% ipython --no-banner

In [1]: import numpy as np

In [2]: from numpy import linalg as LA

In [3]: np.set_printoptions(precision=2, suppress=True, linewidth=160)

In [4]: rd = lambda a: np.round(a, 2) + 0

In [5]: arr = np.array([[2.0, 1.0, 1.0, 0.0, 0.0],
   ...:     [0.0, 1.0, 1.0, 0.0, 0.0],
   ...:     [2.0, 0.0, 0.0, 0.0, 0.0],
   ...:     [0.0, 0.0, 0.0, 1.0, 3.0],
   ...:     [0.0, 0.0, 0.0, -5.0, -3.0]])

In [6]: out = arr[0, 0] * arr[1:] - np.outer(arr[1:, 0], arr[0])

In [7]: out
Out[7]: 
array([[  0.,   2.,   2.,   0.,   0.],
       [  0.,  -2.,  -2.,   0.,   0.],
       [  0.,   0.,   0.,   2.,   6.],
       [  0.,   0.,   0., -10.,  -6.]])

In [8]: LA.matrix_rank(out), LA.matrix_rank(arr)
Out[8]: (np.int64(3), np.int64(4))

In [9]: feats = np.load("sample9.npy")

In [10]: feats
Out[10]: 
array([[0., 0., 9.],
       [0., 0., 1.],
       [9., 1., 0.]])

In [11]: proj = np.triu(np.array([[0, 0, 1], [-2, 2, -2], [-2, -1, 0]]), 1) + np.eye(3)

In [12]: out = proj @ feats @ LA.inv(proj)

In [13]: rd(np.poly(out))
Out[13]: array([  1.,   0., -82.,   0.])

In [14]: LA.matrix_rank(out)
Out[14]: np.int64(2)

In [15]: rd(LA.det(out))
Out[15]: np.float64(0.0)

In [16]: np.trace(out), np.trace(feats)
Out[16]: (np.float64(0.0), np.float64(0.0))

In [17]: T = np.stack([feats, -1 * feats, feats[::-1]])

In [18]: LA.matrix_rank(T.reshape(3, -1))
Out[18]: np.int64(2)

In [19]: rd(LA.norm(T, axis=(1, 2)))
Out[19]: array([12.81, 12.81, 12.81])

In [20]: rd(LA.det(T))
Out[20]: array([0., 0., 0.])

In [21]: np.einsum("bij,cij->bc", T, T)
Out[21]: 
array([[ 164., -164.,    1.],
       [-164.,  164.,   -1.],
       [   1.,   -1.,  164.]])

In [22]: (T @ feats.T).shape
Out[22]: (3, 3, 3)

In [23]: left, sv, VT = LA.svd(feats)

In [24]: V = VT[:(sv > 1e-8).sum()]

In [25]: rng = np.random.default_rng(24)

In [26]: x = feats[1] + 5 * feats[2] + rng.integers(2) * np.eye(3)[0]

In [27]: x
Out[27]: array([45.,  5.,  1.])

In [28]: LA.matrix_rank(np.vstack([feats, x]))
Out[28]: np.int64(2)

In [29]: rd(LA.norm(x - V.T @ V @ x))
Out[29]: np.float64(0.0)

In [30]: np.all(LA.eigvalsh(feats) > 0)
Out[30]: np.False_

In [31]: [round(float(LA.det(feats[:i, :i])), 2) + 0 for i in range(1, 4)]
Out[31]: [0.0, 0.0, 0.0]
